% ipython --no-banner

In [1]: import numpy as np

In [2]: np.set_printoptions(precision=3, suppress=True, linewidth=100)

In [3]: rnd = lambda a: np.round(a, 3) + 0

In [4]: mat = np.loadtxt("out2.csv", delimiter=",")

In [5]: print(mat)
[[ 0.    -5.844  0.8    0.8   -2.   ]
 [-0.4   -2.683 -0.1   -0.5   -0.9  ]
 [-2.3    1.781  1.8   -2.7    0.6  ]
 [ 0.2    0.184  1.4   -0.5    0.1  ]
 [-1.8   -0.353  0.8   -0.6   -0.1  ]
 [-1.4    2.642  1.7   -0.7    0.9  ]
 [ 0.2    1.342  0.6   -0.1    0.4  ]
 [-0.4   -2.477  1.2   -1.3   -0.8  ]
 [ 1.3    2.713  0.1    0.     0.9  ]
 [ 0.1   -4.141 -1.3   -0.1   -1.4  ]
 [ 2.    -0.163 -0.4    0.8    0.   ]
 [-0.6   -5.092  0.4    2.3   -1.7  ]
 [-0.1    5.11  -3.3   -0.4    1.7  ]
 [ 0.5    0.01  -0.5    1.1    0.   ]
 [-0.3   -2.62  -0.3   -2.1   -0.9  ]
 [-0.6   -4.58  -1.2   -0.4   -1.5  ]
 [ 2.6    1.389  0.     0.4    0.5  ]
 [-0.5   -1.781  0.5    1.    -0.6  ]
 [-1.6    0.882  0.7   -1.2    0.3  ]
 [ 1.1   -2.635  0.4   -1.7   -0.9  ]
 [ 0.8    2.897  0.6   -1.6    1.   ]
 [ 0.4   -3.607 -1.    -1.    -1.2  ]]

In [6]: blk = np.stack([mat, 3 * mat, mat[::-1]])

In [7]: print(blk.shape)
(3, 22, 5)

In [8]: print(rnd(np.linalg.norm(blk, axis=(1, 2))))
[17.603 52.81  17.603]

In [9]: print(np.linalg.matrix_rank(blk.reshape(3, -1)))
2

In [10]: print((blk @ mat.T).shape)
(3, 22, 22)

In [11]: feats = np.array([[0, 3, 0], [4, 5, 2], [3, 5, 0], [5, 1, 2], [4, 2, 2]])

In [12]: feats[:, 2] = -3 * feats[:, 1]

In [13]: print(feats)
[[  0   3  -9]
 [  4   5 -15]
 [  3   5 -15]
 [  5   1  -3]
 [  4   2  -6]]

In [14]: print(rnd(feats @ np.linalg.pinv(feats) @ feats))
[[  0.   3.  -9.]
 [  4.   5. -15.]
 [  3.   5. -15.]
 [  5.   1.  -3.]
 [  4.   2.  -6.]]

In [15]: print(np.allclose(feats[:-1].T @ np.linalg.lstsq(feats[:-1].T, feats[-1])[0], feats[-1]))
True

In [16]: print(np.unique(feats.round(6), axis=0).shape)
(5, 3)

In [17]: E = np.load("dump.npy")

In [18]: print(E)
[[-1  0  0]
 [ 0 -1  0]
 [ 1  2  2]]

In [19]: d = np.linalg.norm(mat[:, None] - mat[None], axis=-1)

In [20]: print((d + 1e9 * np.eye(22)).round(6).argmin(axis=1))
[11  7 18  6 18 18  3  1 20 15 13  0  8 10 19  9 10  1  4 14  8  9]

In [21]: print(np.linalg.matrix_rank(d ** 2))
7

In [22]: print(rnd(d[:5, :5]))
[[0.    3.723 9.135 6.545 6.242]
 [3.723 0.    5.851 3.439 2.975]
 [9.135 5.851 0.    3.748 3.272]
 [6.545 3.439 3.748 0.    2.168]
 [6.242 2.975 3.272 2.168 0.   ]]

In [23]: W0 = np.loadtxt("data.csv", delimiter=",")

In [24]: print(W0)
[[0. 2.]
 [2. 3.]]

In [25]: # symmetric

In [26]: M2 = np.linalg.invert(W0)
Traceback (most recent call last):
  Cell In[26], line 1
    M2 = np.linalg.invert(W0)
AttributeError: module 'numpy.linalg' has no attribute 'invert'


In [27]: M2 = np.linalg.inv(W0)

In [28]: print(rnd(np.linalg.slogdet(W0)[0]))
-1.0

In [29]: print(rnd(np.linalg.det(W0) * M2))
[[ 3. -2.]
 [-2.  0.]]

In [30]: print(rnd(np.linalg.det(W0) * np.linalg.det(M2)))
1.0

In [31]: print(np.allclose(M2, W0.T))
False

In [32]: data = np.load("m.npy")

In [33]: print(data)
[[ 2.031 -2.213 -0.393]
 [-1.58   1.39  -0.41 ]
 [-1.788  2.505  0.156]
 [-1.067  0.931  0.107]
 [ 0.685 -0.402 -0.58 ]
 [-0.129  0.178  0.426]
 [-0.706  0.84   0.285]
 [ 0.304 -0.491  0.853]
 [ 1.514 -0.453  0.441]
 [-0.705  1.812 -0.234]
 [ 0.789 -0.324 -0.42 ]
 [-0.065 -0.115 -0.886]
 [-0.79   1.053 -0.228]
 [-0.047 -0.429  0.625]
 [-0.894  1.25   0.303]
 [ 0.369 -0.948 -0.101]
 [ 0.963 -0.522  0.161]
 [ 0.653 -0.674 -0.478]
 [-0.025  0.193  0.288]
 [-0.653  1.187  0.436]
 [-1.338  0.775 -0.028]]

In [34]: proj = data @ np.linalg.solve(data.T @ data, data.T)

In [35]: print(np.allclose(proj @ proj, proj))
True

In [36]: d = np.linalg.norm(data[:, None] - data[None], axis=-1)

In [37]: print(np.linalg.matrix_rank(d ** 2))
5

In [38]: print(np.unravel_index(d.round(6).argmax(), d.shape))
(np.int64(0), np.int64(2))

In [39]: print(d[15].round(6).argsort(kind="stable")[:4])
[15 17 16  4]

In [40]: print(d.shape)
(21, 21)

In [41]: print(np.flatnonzero(d[15] < d.mean() / 2))
[ 4 10 15 16 17]

In [42]: print((d + 1e9 * np.eye(21)).round(6).argmin(axis=1))
[ 8 20  1 20 10 18 19 13 16 12  4  4  3  7 19 17  8  4  5 14  3]

In [43]: print(rnd(d[:5, :5]))
[[0.    5.101 6.095 4.442 2.264]
 [5.101 0.    1.268 0.861 2.893]
 [6.095 1.268 0.    1.732 3.887]
 [4.442 0.861 1.732 0.    2.306]
 [2.264 2.893 3.887 2.306 0.   ]]

In [44]: x0 = np.array([-3, 2, 1])

In [45]: target = data @ x0

In [46]: print(rnd(np.linalg.solve(data.T @ data, data.T @ target)))
[-3.  2.  1.]

In [47]: print(rnd(np.linalg.lstsq(data, target)[0]))
[-3.  2.  1.]

In [48]: print(rnd(np.linalg.pinv(data) @ data))
[[1. 0. 0.]
 [0. 1. 0.]
 [0. 0. 1.]]

In [49]: rng = np.random.default_rng(4131)

In [50]: target = target + 0.3 * rng.normal(size=21)

In [51]: print(rnd(target))
[-10.958   7.15   10.125   5.031  -2.938   1.329   4.172  -1.067  -4.702   5.112  -3.244  -1.205
   4.64   -0.06    5.412  -2.938  -3.583  -3.8     0.39    5.228   5.608]

In [52]: coef, *_ = np.linalg.lstsq(data, target)

In [53]: print(rnd(coef))
[-2.908  2.019  1.048]

In [54]: print(coef.round())
[-3.  2.  1.]

In [55]: print([round(float(np.linalg.norm(np.linalg.solve(data.T @ data + lam * np.eye(3), data.T @ target))), 2) for lam in (0, 1, 10, 100)])
[3.69, 3.52, 2.85, 1.06]

In [56]: Xs = data - data.mean(axis=1)
Traceback (most recent call last):
  Cell In[56], line 1
    Xs = data - data.mean(axis=1)
ValueError: operands could not be broadcast together with shapes (21,3) (21,) 


In [57]: Xs = data - data.mean(axis=0)

In [58]: left, s, Vt = np.linalg.svd(Xs, full_matrices=False)

In [59]: print(np.searchsorted(np.cumsum(s ** 2) / (s ** 2).sum(), 0.9) + 1)
2

In [60]: print(np.abs(left[:, 0]).argmax())
0

In [61]: print(np.abs(Vt[0]).argmax())
1

In [62]: print((np.sign(left[:, 0]) == np.sign(left[0, 0])).astype(int))
[1 0 0 0 1 1 0 1 1 0 1 1 0 1 0 1 1 1 1 0 0]

In [63]: print(rnd(Vt[0] * np.sign(Vt[0, np.abs(Vt[0]).argmax()])))
[-0.675  0.737  0.04 ]

In [64]: K = np.load("layer19.npy")

In [65]: print(K)
[[ 2.  -2.1 -6.  -0.9  1.1  0.3 -0.6]
 [-1.3  1.9 -3.5 -0.2  0.2  0.1 -0.5]
 [ 0.3 -3.  -8.   1.  -0.9 -1.  -1.3]
 [-0.1 -0.5  0.5  0.5 -0.4 -0.5  0.8]
 [-0.2 -0.3 -6.5 -0.2  1.2 -0.2  1.7]
 [ 1.4 -0.6 -2.   1.1 -1.   1.8  1.3]
 [ 2.5 -0.6  0.  -0.6  0.4  0.4  1.7]
 [ 1.2 -1.1  5.   0.2  0.   1.  -0.4]]

In [66]: # column 2 dominates

In [67]: x0 = np.array([-3, 1, -2, 2, -2, -3, -4])

In [68]: target = K @ x0

In [69]: print(rnd(np.linalg.pinv(K) @ K))
[[1. 0. 0. 0. 0. 0. 0.]
 [0. 1. 0. 0. 0. 0. 0.]
 [0. 0. 1. 0. 0. 0. 0.]
 [0. 0. 0. 1. 0. 0. 0.]
 [0. 0. 0. 0. 1. 0. 0.]
 [0. 0. 0. 0. 0. 1. 0.]
 [0. 0. 0. 0. 0. 0. 1.]]

In [70]: try:
    ...:     np.linalg.solve(K, target)
    ...: except np.linalg.LinAlgError as e:
    ...:     print(repr(e))
    ...: 
LinAlgError('Last 2 dimensions of the array must be square')

In [71]: target = target + 0.02 * rng.normal(size=8)

In [72]: print(rnd(target))
[  1.426  13.686  24.107  -1.144   4.263  -7.203 -18.105 -15.732]

In [73]: coef, *_ = np.linalg.lstsq(K, target)

In [74]: print(rnd(coef))
[-3.087  0.928 -2.003  1.761 -2.159 -2.928 -3.966]

In [75]: print(coef.round())
[-3.  1. -2.  2. -2. -3. -4.]

In [76]: M2 = np.c_[K[:, :4] @ np.array([[2, 3, 4, 0], [3, 3, 2, 4], [4, 5, 4, 5], [1, 3, 4, 5]]), np.array([2, 4, 1, 3, 3, 3, 5, 0])]

In [77]: print(rnd(M2))
[[-27.2 -33.  -23.8 -42.9   2. ]
 [-11.1 -16.3 -16.2 -10.9   4. ]
 [-39.4 -45.1 -32.8 -47.    1. ]
 [  0.8   2.2   2.6   3.    3. ]
 [-27.5 -34.6 -28.2 -34.7   3. ]
 [ -5.9  -4.3   0.8  -6.9   3. ]
 [  2.6   3.9   6.4  -5.4   5. ]
 [ 19.3  25.9  23.4  21.6   0. ]]

In [78]: print(np.linalg.matrix_rank(M2))
5

In [79]: print(np.linalg.matrix_rank(np.c_[K, M2]))
8

In [80]: proj = K @ np.linalg.solve(K.T @ K, K.T)

In [81]: print(rnd(np.linalg.eigvalsh(proj)))
[0. 1. 1. 1. 1. 1. 1. 1.]

In [82]: print(rnd(np.diag(proj)))
[0.864 0.908 0.966 0.317 0.968 0.999 0.981 0.997]

In [83]: print(rnd(np.trace(proj)))
7.0

In [84]: X = np.load("block11.npy")

In [85]: print(X)
[[ 0  1 -1  3 -1 -2]
 [-1  0  2 -3  3  1]
 [ 1 -2  0  0  0  1]
 [-3  3  0  0 -1  1]
 [ 1 -3  0  1  0 -4]
 [ 2 -1 -1 -1  4  0]]

In [86]: # skew-symmetric

In [87]: x0 = np.array([-1, -1, 3, -2, 3, -2, -1])

In [88]: target = K @ x0

In [89]: coef, lr = np.zeros(7), 1 / np.linalg.norm(K, 2) ** 2

In [90]: for i in range(12):
    ...:     coef -= lr * K.T @ (K @ coef - target)
    ...:     if i % 2 == 0: print(i, round(np.linalg.norm(K @ coef - target), 3))
    ...: 
0 11.945
2 10.921
4 10.018
6 9.215
8 8.493
10 7.841

In [91]: print(rnd(coef))
[-0.4    0.163  2.719 -0.859  0.82  -0.803 -0.762]

In [92]: theta = np.radians(90)

In [93]: r_ = np.eye(6)

In [94]: r_[5, 5] = r_[1, 1] = np.cos(theta)

In [95]: r_[5, 1], r_[1, 5] = -np.sin(theta), np.sin(theta)

In [96]: print(rnd(r_))
[[ 1.  0.  0.  0.  0.  0.]
 [ 0.  0.  0.  0.  0.  1.]
 [ 0.  0.  1.  0.  0.  0.]
 [ 0.  0.  0.  1.  0.  0.]
 [ 0.  0.  0.  0.  1.  0.]
 [ 0. -1.  0.  0.  0.  0.]]

In [97]: M2 = X @ r_.T

In [98]: print(rnd(M2))
[[ 0. -2. -1.  3. -1. -1.]
 [-1.  1.  2. -3.  3.  0.]
 [ 1.  1.  0.  0.  0.  2.]
 [-3.  1.  0.  0. -1. -3.]
 [ 1. -4.  0.  1.  0.  3.]
 [ 2.  0. -1. -1.  4.  1.]]

In [99]: print(rnd(np.linalg.svd(X, compute_uv=False)), rnd(np.linalg.svd(M2, compute_uv=False)))
[6.905 6.905 3.113 3.113 0.791 0.791] [6.905 6.905 3.113 3.113 0.791 0.791]
